% python3 -q
>>> import numpy as np
>>> np.set_printoptions(precision=3, suppress=True, linewidth=120)
>>> X = np.loadtxt("block1.csv", delimiter=",")
>>> X
array([[-3.184, -2.373,  0.48 ,  0.   ],
       [ 0.   , -0.754, -3.724,  1.249],
       [-0.398,  0.269, -1.312, -3.748],
       [-2.388,  3.119, -0.422,  0.625]])
>>> f = np.array([-5, 1, -4, -4])
>>> out = X + np.outer(f, np.eye(4)[2])
>>> out
array([[-3.184, -2.373, -4.52 ,  0.   ],
       [ 0.   , -0.754, -2.724,  1.249],
       [-0.398,  0.269, -5.312, -3.748],
       [-2.388,  3.119, -4.422,  0.625]])
>>> x0 = np.array([-3, 0, -1, 2])
>>> np.einsum("ij,j->i", out, x0)
array([14.072,  5.223, -0.991, 12.835])
>>> out @ x0
array([14.072,  5.223, -0.991, 12.835])
>>> out @ (2 * x0)
array([28.144, 10.446, -1.981, 25.671])
>>> np.linalg.norm(out @ x0) <= np.linalg.norm(out, 2) * np.linalg.norm(x0) + 1e-9
np.True_
>>> out @ np.ones(4)
array([-10.077,  -2.229,  -9.189,  -3.066])
>>> out @ np.eye(4)[1]
array([-2.373, -0.754,  0.269,  3.119])
>>> f = np.array([2, 0])
>>> np.round(np.correlate(X[2], X[0], "full"), 3) + 0
array([ 0.   , -0.191,  1.073,  0.   ,  0.457, 13.071, 11.935])
>>> np.cross(X[2, :3], X[0, :3])
array([-2.984,  4.368,  1.8  ])
>>> x0 = np.array([-2, -3, 3, 0])
>>> y = X @ x0
>>> y
array([14.928, -8.912, -3.945, -5.846])
>>> np.round(np.linalg.solve(X, 4 * y), 3) + 0
array([ -8., -12.,  12.,   0.])
>>> np.round(np.linalg.solve(X, y), 3) + 0
array([-2., -3.,  3.,  0.])
>>> np.round(np.linalg.solve(X.T, X[3]), 3) + 0
array([0., 0., 0., 1.])
>>> np.round(np.linalg.solve(X, X[:, 2]), 3) + 0
array([0., 0., 1., 0.])
>>> out = np.array([[2, 2, 1], [0, 0, 0], [0, 1, 0], [0, 0, 1]])
>>> np.linalg.matrix_rank(X @ out)
np.int64(3)
>>> np.vstack([X, out.T]).shape
(7, 4)
>>> out.T @ X.T
array([[-6.368,  0.   , -0.796, -4.776],
       [-5.888, -3.724, -2.108, -5.198],
       [-3.184,  1.249, -4.146, -1.763]])
>>> X @ out
array([[-6.368, -5.888, -3.184],
       [ 0.   , -3.724,  1.249],
       [-0.796, -2.108, -4.146],
       [-4.776, -5.198, -1.763]])
>>> np.einsum("ij,ij->i", X, X)
array([16., 16., 16., 16.])
>>> rng = np.random.default_rng(74)
>>> F = (rng.random((4, 4)) < 0.3) + np.eye(4)
>>> F /= F.sum(axis=1, keepdims=True)
>>> F
array([[1. , 0. , 0. , 0. ],
       [0. , 0.5, 0.5, 0. ],
       [0. , 0. , 1. , 0. ],
       [0. , 0. , 0. , 1. ]])
>>> round(np.linalg.det(F), 3)
np.float64(0.5)
>>> (np.linalg.matrix_power((F != 0) + (F.T != 0) + np.eye(4), 4) > 0).astype(int)
array([[1, 0, 0, 0],
       [0, 1, 1, 0],
       [0, 1, 1, 0],
       [0, 0, 0, 1]])
>>> np.flatnonzero(np.linalg.matrix_power((F != 0) + (F.T != 0) + np.eye(4), 4)[3])
array([3])
>>> Q = F.astype(float).copy()
>>> for j in range(4):
...     Q[:, j] -= Q[:, :j] @ (Q[:, :j].T @ Q[:, j])
...     Q[:, j] /= np.linalg.norm(Q[:, j])
... 
>>> Q.T @ Q
array([[1., 0., 0., 0.],
       [0., 1., 0., 0.],
       [0., 0., 1., 0.],
       [0., 0., 0., 1.]])
>>> np.poly(F)
array([ 1. , -3.5,  4.5, -2.5,  0.5])
>>> np.einsum("ij,ji->", F, F)
np.float64(3.25)
>>> E = np.load("layer14.npy")
>>> E
array([[-2., -3.],
       [-3., -2.]])
>>> def softmax(z):
...     e = np.exp(z - z.max(axis=-1, keepdims=True))
...     return e / e.sum(axis=-1, keepdims=True)
... 
>>> softmax(E).sum(axis=1)
array([1., 1.])
>>> np.round(softmax(10 * E[0]), 3) + 0
array([1., 0.])
>>> scores = E @ E.T / np.sqrt(2)
>>> softmax(scores)[0] @ E
array([-2.33, -2.67])
>>> softmax(scores + np.triu(np.full(scores.shape, -np.inf), 1))
array([[1.  , 0.  ],
       [0.33, 0.67]])
